>>> import numpy as np
>>> np.set_printoptions(suppress=True, linewidth=160)
>>> data = np.load("sample2.npy")
>>> data
array([[0, 0, 0, 1, 0],
       [0, 0, 1, 0, 0],
       [0, 0, 0, 0, 0],
       [2, 0, 0, 0, 0],
       [0, 0, 0, 0, 3]])
>>> # 3 groups of indices that never mix
>>> print(np.allclose(data[:-1].T @ np.linalg.lstsq(data[:-1].T, data[-1])[0], data[-1]))
False
>>> print(np.abs(np.diag(np.linalg.qr(data)[1])) > 1e-9)
[ True False False  True  True]
>>> round(float(np.trace(np.linalg.pinv(data) @ data)), 4)
4.0
>>> np.round(data @ np.linalg.pinv(data) @ data, 4)
array([[0., 0., 0., 1., 0.],
       [0., 0., 1., 0., 0.],
       [0., 0., 0., 0., 0.],
       [2., 0., 0., 0., 0.],
       [0., 0., 0., 0., 3.]])
>>> np.linalg.lstsq(data[:-1].T, data[-1])[2]
np.int32(3)
>>> Uu, sv, VT = np.linalg.svd(data)
>>> evecs = VT[:(sv > 1e-8).sum()]
>>> rng = np.random.default_rng(245865)
>>> vec = data[4] + -3 * data[2] + rng.integers(2) * np.eye(5)[2]
>>> print(vec)
[0. 0. 0. 0. 3.]
>>> np.round(np.linalg.norm(vec - evecs.T @ evecs @ vec), 4)
np.float64(0.0)
>>> evecs.T @ evecs
array([[1., 0., 0., 0., 0.],
       [0., 0., 0., 0., 0.],
       [0., 0., 1., 0., 0.],
       [0., 0., 0., 1., 0.],
       [0., 0., 0., 0., 1.]])
>>> np.linalg.matrix_rank(np.vstack([data, vec]))
np.int64(4)
>>> np.diag(evecs.T @ evecs)
array([1., 0., 1., 1., 1.])
>>> rk = np.linalg.matrix_rank(data)
>>> rk
np.int64(4)
>>> N = np.linalg.svd(data)[2][rk:].T
>>> [int(np.linalg.matrix_rank(data[:, :j + 1])) for j in range(5)]
[1, 1, 2, 3, 4]
>>> print(data @ N)
[[0.]
 [0.]
 [0.]
 [0.]
 [0.]]
>>> print([int(np.linalg.matrix_rank(np.delete(data, i, axis=0))) for i in range(5)])
[3, 3, 4, 3, 3]
>>> N[:, 0] / N[np.abs(N[:, 0]).round(6).argmax(), 0]
array([-0.,  1., -0., -0., -0.])
>>> z = rng.permutation(5)
>>> z
array([1, 4, 0, 3, 2])
>>> other = data[z][:, z]
>>> np.diag(other)
array([0, 3, 0, 0, 0])
>>> round(float(np.linalg.det(other)), 4), round(float(np.linalg.det(data[z])), 4)
(0.0, 0.0)
>>> np.allclose(other, data)
False
>>> np.round(np.sort(np.abs(np.linalg.eigvals(other))), 4)
array([0.    , 0.    , 1.4142, 1.4142, 3.    ])
>>> other
array([[0, 0, 0, 0, 1],
       [0, 3, 0, 0, 0],
       [0, 0, 0, 1, 0],
       [0, 0, 2, 0, 0],
       [0, 0, 0, 0, 0]])
>>> feats = np.array([[1, 0, 0, 0], [0, 2, 0, 0], [0, 0, -3, 0], [0, 0, 0, -3]])
>>> # 4 blocks once reordered
>>> [int(np.linalg.matrix_rank(np.linalg.matrix_power(feats, p))) for p in range(1, 5)]
[4, 4, 4, 4]
>>> feats @ feats
array([[1, 0, 0, 0],
       [0, 4, 0, 0],
       [0, 0, 9, 0],
       [0, 0, 0, 9]])
>>> np.linalg.matrix_rank(feats - feats[0, 0] * np.eye(4))
np.int64(3)
>>> X = np.load("out10.npy")
>>> print(X.round(4))
[[0.3077 0.2308 0.     0.2308 0.     0.0769 0.     0.1538]
 [0.0556 0.2222 0.1667 0.1667 0.1111 0.1111 0.0556 0.1111]
 [0.1176 0.1176 0.1765 0.1765 0.1765 0.0588 0.     0.1765]
 [0.1667 0.     0.     0.3333 0.0833 0.25   0.1667 0.    ]
 [0.2    0.1    0.3    0.     0.3    0.     0.     0.1   ]
 [0.0714 0.0714 0.1429 0.2143 0.1429 0.1429 0.1429 0.0714]
 [0.1    0.     0.2    0.2    0.     0.2    0.3    0.    ]
 [0.125  0.125  0.1875 0.125  0.     0.125  0.125  0.1875]]
>>> # row-stochastic, so 1 is an eigenvalue
>>> np.round(np.sort(np.abs(np.linalg.eigvals(X)))[::-1], 4)
array([1.    , 0.3694, 0.2485, 0.2485, 0.161 , 0.0678, 0.0678, 0.0489])
>>> np.round(X @ np.ones(8), 4)
array([1., 1., 1., 1., 1., 1., 1., 1.])
>>> np.round(np.linalg.matrix_power(X, 100), 4)
array([[0.1507, 0.1032, 0.1247, 0.2002, 0.0983, 0.1306, 0.0992, 0.0933],
       [0.1507, 0.1032, 0.1247, 0.2002, 0.0983, 0.1306, 0.0992, 0.0933],
       [0.1507, 0.1032, 0.1247, 0.2002, 0.0983, 0.1306, 0.0992, 0.0933],
       [0.1507, 0.1032, 0.1247, 0.2002, 0.0983, 0.1306, 0.0992, 0.0933],
       [0.1507, 0.1032, 0.1247, 0.2002, 0.0983, 0.1306, 0.0992, 0.0933],
       [0.1507, 0.1032, 0.1247, 0.2002, 0.0983, 0.1306, 0.0992, 0.0933],
       [0.1507, 0.1032, 0.1247, 0.2002, 0.0983, 0.1306, 0.0992, 0.0933],
       [0.1507, 0.1032, 0.1247, 0.2002, 0.0983, 0.1306, 0.0992, 0.0933]])
>>> p = np.eye(8)[5]
>>> for _ in range(6):
...     p = p @ X
...     print(p.round(4))
... 
[0.0714 0.0714 0.1429 0.2143 0.1429 0.1429 0.1429 0.0714]
[0.1405 0.0826 0.1423 0.1931 0.1143 0.1333 0.1119 0.082 ]
[0.1506 0.0987 0.13   0.1969 0.1037 0.1283 0.0996 0.0922]
[0.1513 0.103  0.1261 0.1987 0.0998 0.1292 0.098  0.0939]
[0.1509 0.1036 0.125  0.1996 0.0986 0.13   0.0984 0.0938]
[0.1508 0.1034 0.1248 0.2    0.0984 0.1304 0.0988 0.0935]
>>> Uu, sv, VT = np.linalg.svd(data)
>>> print(np.argmax(sv[:-1] / (sv[1:] + 1e-6)) + 1)
4
>>> sv
array([3., 2., 1., 1., 0.])
>>> other = Uu[:, :4] @ np.diag(sv[:4]) @ VT[:4]
>>> other
array([[0., 0., 0., 1., 0.],
       [0., 0., 1., 0., 0.],
       [0., 0., 0., 0., 0.],
       [2., 0., 0., 0., 0.],
       [0., 0., 0., 0., 3.]])
>>> np.linalg.matrix_rank(other)
np.int64(4)
>>> round(np.linalg.norm(data - other, 2), 4), sv[4]
(np.float64(0.0), np.float64(0.0))
>>> np.linalg.matrix_rank(data, rtol=0.05)
np.int64(4)
>>> ang = np.radians(36)
>>> R = np.eye(8)
>>> R[7, 7] = R[6, 6] = np.cos(ang)
>>> R[7, 6], R[6, 7] = -np.sin(ang), np.sin(ang)
>>> R.round(4)
array([[ 1.    ,  0.    ,  0.    ,  0.    ,  0.    ,  0.    ,  0.    ,  0.    ],
       [ 0.    ,  1.    ,  0.    ,  0.    ,  0.    ,  0.    ,  0.    ,  0.    ],
       [ 0.    ,  0.    ,  1.    ,  0.    ,  0.    ,  0.    ,  0.    ,  0.    ],
       [ 0.    ,  0.    ,  0.    ,  1.    ,  0.    ,  0.    ,  0.    ,  0.    ],
       [ 0.    ,  0.    ,  0.    ,  0.    ,  1.    ,  0.    ,  0.    ,  0.    ],
       [ 0.    ,  0.    ,  0.    ,  0.    ,  0.    ,  1.    ,  0.    ,  0.    ],
       [ 0.    ,  0.    ,  0.    ,  0.    ,  0.    ,  0.    ,  0.809 ,  0.5878],
       [ 0.    ,  0.    ,  0.    ,  0.    ,  0.    ,  0.    , -0.5878,  0.809 ]])
>>> other = X @ R.T
>>> np.round(np.abs(other - X).max(axis=0), 4)
array([0.    , 0.    , 0.    , 0.    , 0.    , 0.    , 0.1037, 0.1763])
>>> np.round(np.linalg.det(R), 4), round(float(np.trace(R)), 4)
(np.float64(1.0), 7.618)
>>> np.round(np.linalg.svd(X, compute_uv=False), 4), np.round(np.linalg.svd(other, compute_uv=False), 4)
(array([1.0247, 0.4847, 0.3674, 0.236 , 0.1826, 0.1032, 0.0442, 0.023 ]), array([1.0247, 0.4847, 0.3674, 0.236 , 0.1826, 0.1032, 0.0442, 0.023 ]))
>>> print(np.allclose(X @ X.T, other @ other.T))
True
>>> np.allclose(np.linalg.norm(X, axis=1), np.linalg.norm(other, axis=1))
True
>>> E = np.loadtxt("case4.csv", delimiter=",")
>>> E
array([[1.    , 0.7   , 0.49  , 0.343 , 0.2401, 0.1681, 0.1176],
       [0.7   , 1.    , 0.7   , 0.49  , 0.343 , 0.2401, 0.1681],
       [0.49  , 0.7   , 1.    , 0.7   , 0.49  , 0.343 , 0.2401],
       [0.343 , 0.49  , 0.7   , 1.    , 0.7   , 0.49  , 0.343 ],
       [0.2401, 0.343 , 0.49  , 0.7   , 1.    , 0.7   , 0.49  ],
       [0.1681, 0.2401, 0.343 , 0.49  , 0.7   , 1.    , 0.7   ],
       [0.1176, 0.1681, 0.2401, 0.343 , 0.49  , 0.7   , 1.    ]])
>>> other = np.array([[1, 3], [-3, 1], [2, -5], [3, 1], [-1, -5], [1, -1], [0, 0]])
>>> np.vstack([E, other.T]).shape
(9, 7)
>>> np.round(np.einsum("ij,ij->i", E, E), 4)
array([1.9475, 2.4237, 2.6355, 2.6955, 2.6355, 2.4237, 1.9475])
>>> np.round(np.einsum("ij->j", E), 4)
array([3.0588, 3.6412, 3.9631, 4.066 , 3.9631, 3.6412, 3.0588])
>>> np.trace(E)
np.float64(7.0)
>>> print(round(float(np.abs(np.linalg.eigvals(E)).max()), 4))
3.679
>>> (E + E.T) / 2
array([[1.    , 0.7   , 0.49  , 0.343 , 0.2401, 0.1681, 0.1176],
       [0.7   , 1.    , 0.7   , 0.49  , 0.343 , 0.2401, 0.1681],
       [0.49  , 0.7   , 1.    , 0.7   , 0.49  , 0.343 , 0.2401],
       [0.343 , 0.49  , 0.7   , 1.    , 0.7   , 0.49  , 0.343 ],
       [0.2401, 0.343 , 0.49  , 0.7   , 1.    , 0.7   , 0.49  ],
       [0.1681, 0.2401, 0.343 , 0.49  , 0.7   , 1.    , 0.7   ],
       [0.1176, 0.1681, 0.2401, 0.343 , 0.49  , 0.7   , 1.    ]])
>>> np.round(np.sort(np.abs(np.linalg.eigvals(E))), 4)
array([0.1849, 0.2136, 0.2751, 0.4051, 0.7087, 1.5337, 3.679 ])
>>> F = rng.normal(size=(33, 5))
>>> F = 5 * F / np.linalg.norm(F, axis=1, keepdims=True)
>>> F.round(4)
array([[ 3.6494,  1.4247,  0.7422,  1.3283,  2.7087],
       [ 3.5064, -2.0778, -1.2391, -2.4908,  0.8054],
       [-4.5991, -1.5074, -0.5192,  0.3842, -1.0763],
       [-4.0687,  1.8996,  0.2226,  0.8024, -2.0357],
       [ 1.4819, -3.3726, -1.9433,  1.5314, -2.3039],
       [ 2.6076,  1.1707, -3.9851, -0.9059, -0.3575],
       [ 4.7844, -0.3949,  0.5549,  0.2777, -1.2525],
       [ 0.3524,  3.7852, -1.3322, -2.6528, -1.3178],
       [ 1.396 , -3.7901,  0.6656,  2.8621,  0.2264],
       [ 3.7813,  1.0967, -2.9034,  0.2706, -0.9981],
       [-2.2315, -2.5729, -0.6444,  2.3626,  2.721 ],
       [-0.0249, -2.8736,  2.2256,  1.072 ,  3.2618],
       [ 3.6267, -1.6321, -2.5484,  0.0301, -1.6395],
       [-0.7514,  2.0378, -2.3079,  3.6956,  1.1396],
       [ 1.436 ,  2.4114, -0.6315,  3.6592,  1.8262],
       [ 1.1206, -1.6305,  2.9358, -1.9811,  2.9226],
       [ 3.0671,  2.8589, -1.0705, -1.7831, -1.759 ],
       [-1.0774,  0.6877,  1.3903,  3.445 , -3.0928],
       [-0.9097,  3.2098, -3.3025,  0.5687, -1.6249],
       [-2.4323, -1.9271, -1.2315, -2.0305,  3.1195],
       [ 3.6882, -3.2534,  0.4729, -0.3745,  0.67  ],
       [-2.6951, -1.7333, -1.2512, -2.376 ,  2.7424],
       [-2.625 ,  2.3491, -1.7824,  2.7751,  1.3088],
       [-2.3742, -0.7954, -3.0205, -1.1817, -2.8654],
       [-2.4286,  0.8749, -3.9036,  0.3348, -1.728 ],
       [ 0.7588,  2.2356, -2.0228,  3.9142,  0.1176],
       [-1.9575, -1.5776, -2.0583,  2.8538,  2.5096],
       [ 1.2817,  1.1757, -1.5891,  1.5947,  4.1118],
       [ 2.8029,  0.6579,  1.342 , -3.8605, -0.0773],
       [ 0.067 ,  2.264 , -1.6733, -3.9042,  1.3518],
       [ 1.5175, -2.6503, -2.9775,  2.5773, -0.4065],
       [-2.2145,  0.8073, -4.2565,  0.8025,  0.8259],
       [ 2.8498, -2.6782,  1.7812,  1.2153, -2.2486]])
>>> proj = F @ np.linalg.solve(F.T @ F, F.T)
>>> np.linalg.matrix_rank(np.eye(33) - proj)
np.int64(28)
>>> np.round(np.linalg.eigvalsh(proj), 4) + 0
array([0., 0., 0., 0., 0., 0., 0., 0., 0., 0., 0., 0., 0., 0., 0., 0., 0., 0., 0., 0., 0., 0., 0., 0., 0., 0., 0., 0., 1., 1., 1., 1., 1.])
>>> np.allclose(proj @ proj, proj)
True
>>> mat = np.load("test15.npy")
>>> mat
array([[ -3,  -3,  -3,  -3,  -3,  -3],
       [ -3,  -6,  -6,  -6,  -6,  -6],
       [ -3,  -6,  -9,  -9,  -9,  -9],
       [ -3,  -6,  -9, -12, -12, -12],
       [ -3,  -6,  -9, -12, -15, -15],
       [ -3,  -6,  -9, -12, -15, -18]])
>>> other = np.linalg.inv(mat)
>>> other.round(4) + 0
array([[-0.6667,  0.3333,  0.    ,  0.    ,  0.    ,  0.    ],
       [ 0.3333, -0.6667,  0.3333,  0.    ,  0.    ,  0.    ],
       [ 0.    ,  0.3333, -0.6667,  0.3333,  0.    ,  0.    ],
       [ 0.    ,  0.    ,  0.3333, -0.6667,  0.3333,  0.    ],
       [ 0.    ,  0.    ,  0.    ,  0.3333, -0.6667,  0.3333],
       [ 0.    ,  0.    ,  0.    ,  0.    ,  0.3333, -0.3333]])
>>> np.round(np.linalg.inv(other), 4)
array([[ -3.,  -3.,  -3.,  -3.,  -3.,  -3.],
       [ -3.,  -6.,  -6.,  -6.,  -6.,  -6.],
       [ -3.,  -6.,  -9.,  -9.,  -9.,  -9.],
       [ -3.,  -6.,  -9., -12., -12., -12.],
       [ -3.,  -6.,  -9., -12., -15., -15.],
       [ -3.,  -6.,  -9., -12., -15., -18.]])
